% python3 -q
>>> import numpy as np
>>> np.set_printoptions(suppress=True, linewidth=120)
>>> arr = np.loadtxt("test17.csv", delimiter=",")
>>> arr
array([[ 4.,  5.,  4.,  3.],
       [ 3.,  4.,  3.,  2.],
       [ 2.,  3.,  2.,  1.],
       [-4., -3., -4., -5.],
       [ 6.,  7.,  6.,  5.]])
>>> np.round(np.linalg.norm(arr) ** 2 / np.linalg.norm(arr, 2) ** 2, 3)
np.float64(1.021)
>>> np.round(np.linalg.norm(arr, axis=0), 3)
array([ 9.   , 10.392,  9.   ,  8.   ])
>>> np.round(np.linalg.norm(arr, "nuc"), 3)
np.float64(20.72)
>>> m1 = np.array([[-8, -16, -4], [-8, -16, -4], [0, 0, 0], [0, 0, 0], [-8, -16, -4]])
>>> U, sig, Vt = np.linalg.svd(m1)
>>> np.argmax(sig[:-1] / (sig[1:] + 1e-6)) + 1
np.int64(1)
>>> sig.round(3) + 0
array([31.749,  0.   ,  0.   ])
>>> other = U[:, :1] @ np.diag(sig[:1]) @ Vt[:1]
>>> round(np.linalg.norm(m1 - other, 2), 3), np.round(sig[1], 3)
(np.float64(0.0), np.float64(0.0))
>>> other.round(3)
array([[ -8., -16.,  -4.],
       [ -8., -16.,  -4.],
       [  0.,   0.,   0.],
       [  0.,   0.,   0.],
       [ -8., -16.,  -4.]])
>>> round(np.linalg.norm(m1 - other) / np.linalg.norm(m1), 3)
np.float64(0.0)
>>> round(np.abs(m1 - other).max(), 3)
np.float64(0.0)
>>> np.unique(other.round(6), axis=0).shape
(2, 3)
>>> np.linalg.lstsq(other[:-1].T, other[-1])[2]
np.int32(1)
>>> round(float(np.trace(np.linalg.pinv(other) @ other)), 3)
1.0
>>> np.linalg.norm(m1, axis=1).argmax()
np.int64(0)
>>> np.round(np.linalg.norm(m1[2] - m1[4]), 3)
np.float64(18.33)
>>> np.round(np.linalg.norm(m1, axis=1), 3)
array([18.33, 18.33,  0.  ,  0.  , 18.33])
>>> round(np.linalg.norm(m1, 2), 3)
np.float64(31.749)
>>> round(float(np.linalg.norm(m1, "nuc")), 3)
31.749
>>> np.count_nonzero(m1)
np.int64(9)
>>> m1.mean(axis=0)
array([-4.8, -9.6, -2.4])
>>> m1.sum(axis=0)
array([-24, -48, -12])
>>> J = np.load("block7.npy")
>>> J
array([[ -1.115,  -1.819,  -3.013,   1.766],
       [  0.931,   1.309,   2.206,  -1.361],
       [  1.548,   2.334,   3.83 ,  -2.359],
       [ -2.69 ,  -4.053,  -6.717,   4.062],
       [ -1.242,  -2.051,  -3.303,   1.991],
       [ -7.102, -10.434, -17.467,  10.446],
       [ -1.859,  -2.787,  -4.66 ,   2.854],
       [ -0.984,  -1.535,  -2.499,   1.457],
       [  4.401,   6.589,  10.851,  -6.506],
       [  2.596,   3.991,   6.662,  -4.045],
       [ -1.313,  -1.873,  -3.143,   1.91 ],
       [ -1.73 ,  -2.635,  -4.367,   2.703]])
>>> cen = J - J.mean(axis=0)
>>> V = np.linalg.svd(cen)[2][:1]
>>> other = cen - cen @ V.T @ V
>>> np.round((cen @ V.T).std(axis=0), 3)
array([9.463])
>>> np.round(other.std(axis=0), 3)
array([0.052, 0.034, 0.018, 0.036])
>>> np.round(np.cov(cen @ V.T, rowvar=False), 3)
np.float64(97.694)
>>> U, sig, Vt = np.linalg.svd(J)
>>> np.argmax(sig[:-1] / (sig[1:] + 1e-6)) + 1
np.int64(1)
>>> sig.round(3)
array([33.876,  0.203,  0.138,  0.087])
>>> other = U[:, :1] @ np.diag(sig[:1]) @ Vt[:1]
>>> round(np.abs(J - other).max(), 3)
np.float64(0.091)
>>> np.linalg.matrix_rank(other)
np.int64(1)
>>> np.linalg.matrix_rank(J, rtol=0.05)
np.int64(1)
>>> G = np.cov(J, rowvar=False)
>>> np.round(np.median(J, axis=0), 3)
array([-1.178, -1.846, -3.078,  1.838])
>>> np.round(np.linalg.eigvalsh(G)[::-1], 3)
array([97.694,  0.004,  0.002,  0.001])
>>> np.argsort(-J.std(axis=0).round(6), kind="stable")
array([2, 3, 1, 0])
>>> np.argwhere(np.triu(np.abs(np.corrcoef(J.T)) > 0.8, 1))
array([[0, 1],
       [0, 2],
       [0, 3],
       [1, 2],
       [1, 3],
       [2, 3]])
>>> G.shape
(4, 4)
>>> np.round(np.polyfit(J[:, 1], J[:, 3], 1), 3)
array([-1.   , -0.004])
>>> other = np.c_[J[:, :3] @ np.array([[1, 0, -2], [0, 2, -1], [-1, 2, -2]]), np.array([3, 1, 0, 2, 2, 2, -2, 3, 0, -3, 2, -3])]
>>> other.round(3)
array([[  1.898,  -9.664,  10.075,   3.   ],
       [ -1.275,   7.03 ,  -7.583,   1.   ],
       [ -2.282,  12.328, -13.09 ,   0.   ],
       [  4.027, -21.54 ,  22.867,   2.   ],
       [  2.061, -10.708,  11.141,   2.   ],
       [ 10.365, -55.802,  59.572,   2.   ],
       [  2.801, -14.894,  15.825,  -2.   ],
       [  1.515,  -8.068,   8.501,   3.   ],
       [ -6.45 ,  34.88 , -37.093,   0.   ],
       [ -4.066,  21.306, -22.507,  -3.   ],
       [  1.83 , -10.032,  10.785,   2.   ],
       [  2.637, -14.004,  14.829,  -3.   ]])
>>> np.linalg.matrix_rank(other)
np.int64(4)
>>> np.round(np.linalg.norm(other - J @ np.linalg.lstsq(J, other)[0], axis=0), 3) + 0
array([0.   , 0.   , 0.   , 4.978])
>>> np.linalg.matrix_rank(np.c_[J, other])
np.int64(5)
>>> E, _ = np.linalg.qr(np.array([[0.4, 0.2, -0.4, -0.5, 0.7],
...     [0.1, 1.6, 0.2, -0.7, -0.1],
...     [0.0, -1.0, 1.3, 0.9, 1.0],
...     [-1.9, 1.0, 0.5, -0.6, 0.9],
...     [-0.1, 0.4, -1.0, -0.4, -0.9]]))
>>> E.round(3)
array([[-0.205, -0.19 ,  0.105, -0.913,  0.277],
       [-0.051, -0.823, -0.52 ,  0.168,  0.148],
       [-0.   ,  0.5  , -0.614,  0.011,  0.611],
       [ 0.976, -0.074, -0.036, -0.2  ,  0.028],
       [ 0.051, -0.178,  0.583,  0.313,  0.726]])
>>> # orthonormal columns
>>> np.round(E @ E.T, 3) + 0
array([[1., 0., 0., 0., 0.],
       [0., 1., 0., 0., 0.],
       [0., 0., 1., 0., 0.],
       [0., 0., 0., 1., 0.],
       [0., 0., 0., 0., 1.]])
>>> np.round(E.T @ E, 3) + 0
array([[1., 0., 0., 0., 0.],
       [0., 1., 0., 0., 0.],
       [0., 0., 1., 0., 0.],
       [0., 0., 0., 1., 0.],
       [0., 0., 0., 0., 1.]])
>>> np.round(np.linalg.pinv(E), 3)
array([[-0.205, -0.051,  0.   ,  0.976,  0.051],
       [-0.19 , -0.823,  0.5  , -0.074, -0.178],
       [ 0.105, -0.52 , -0.614, -0.036,  0.583],
       [-0.913,  0.168,  0.011, -0.2  ,  0.313],
       [ 0.277,  0.148,  0.611,  0.028,  0.726]])
>>> other = E / np.linalg.norm(E, axis=1, keepdims=True)
>>> G = other @ other.T
>>> (G - 2 * np.eye(5)).round(6).argmax(axis=1)
array([1, 0, 0, 0, 0])
>>> G.round(3) + 0
array([[1., 0., 0., 0., 0.],
       [0., 1., 0., 0., 0.],
       [0., 0., 1., 0., 0.],
       [0., 0., 0., 1., 0.],
       [0., 0., 0., 0., 1.]])
>>> np.round(np.linalg.norm(other, axis=1), 3)
array([1., 1., 1., 1., 1.])
>>> (np.abs(G) > 0.9).astype(int)
array([[1, 0, 0, 0, 0],
       [0, 1, 0, 0, 0],
       [0, 0, 1, 0, 0],
       [0, 0, 0, 1, 0],
       [0, 0, 0, 0, 1]])
>>> np.degrees(np.arccos(np.clip(G[1, 0], -1, 1)))
np.float64(90.0)
>>> np.argwhere(np.triu(np.abs(G) > 0.95, 1))
array([], shape=(0, 2), dtype=int64)
>>> r0 = np.array([-2, 0, 2, 1, 2])
>>> other = E + np.outer(r0, np.eye(5)[4])
>>> np.round(np.linalg.det(other) / np.linalg.det(E), 3), round(float(1 + np.linalg.solve(E, r0)[4]), 3)
(np.float64(3.147), 3.147)
>>> np.linalg.matrix_rank(other - E)
np.int64(1)
>>> other.round(3)
array([[-0.205, -0.19 ,  0.105, -0.913, -1.723],
       [-0.051, -0.823, -0.52 ,  0.168,  0.148],
       [ 0.   ,  0.5  , -0.614,  0.011,  2.611],
       [ 0.976, -0.074, -0.036, -0.2  ,  1.028],
       [ 0.051, -0.178,  0.583,  0.313,  2.726]])
>>> round(np.abs(np.linalg.eigvals(E)).max(), 3)
np.float64(1.0)
>>> np.round(np.linalg.det(E), 3)
np.float64(1.0)
>>> np.allclose(E @ E.T, E.T @ E)
True
>>> np.round(np.trace(E), 3)
np.float64(-1.116)
>>> np.allclose(E, E.T)
False
>>> np.round(np.sort(np.abs(np.linalg.eigvals(E))), 3)
array([1., 1., 1., 1., 1.])
>>> x0 = np.array([-2, -2, 0, 3, 3])
>>> [p for p in range(1, 25) if np.allclose(np.linalg.matrix_power(E, p), np.eye(5))]
[]
>>> round(float(np.linalg.det(E)), 3)
1.0
>>> np.round(E.T @ (E @ x0), 3) + 0
array([-2., -2.,  0.,  3.,  3.])
>>> rng = np.random.default_rng(834)
>>> idx = rng.integers(0, 2, 4)
>>> W0 = np.array([[-2, 3, 3, 0], [3, 1, -1, -2], [1, 1, 2, 2], [-3, 3, 2, 1]]) * (idx[:, None] == idx)
>>> W0
array([[-2,  0,  3,  0],
       [ 0,  1,  0,  0],
       [ 1,  0,  2,  2],
       [-3,  0,  2,  1]])
>>> r0 = np.array([0, 1, 4, 2])
>>> other = W0 + np.outer(r0, np.eye(4)[0])
>>> np.linalg.matrix_rank(np.linalg.inv(other) - np.linalg.inv(W0), tol=1e-8)
np.int64(1)
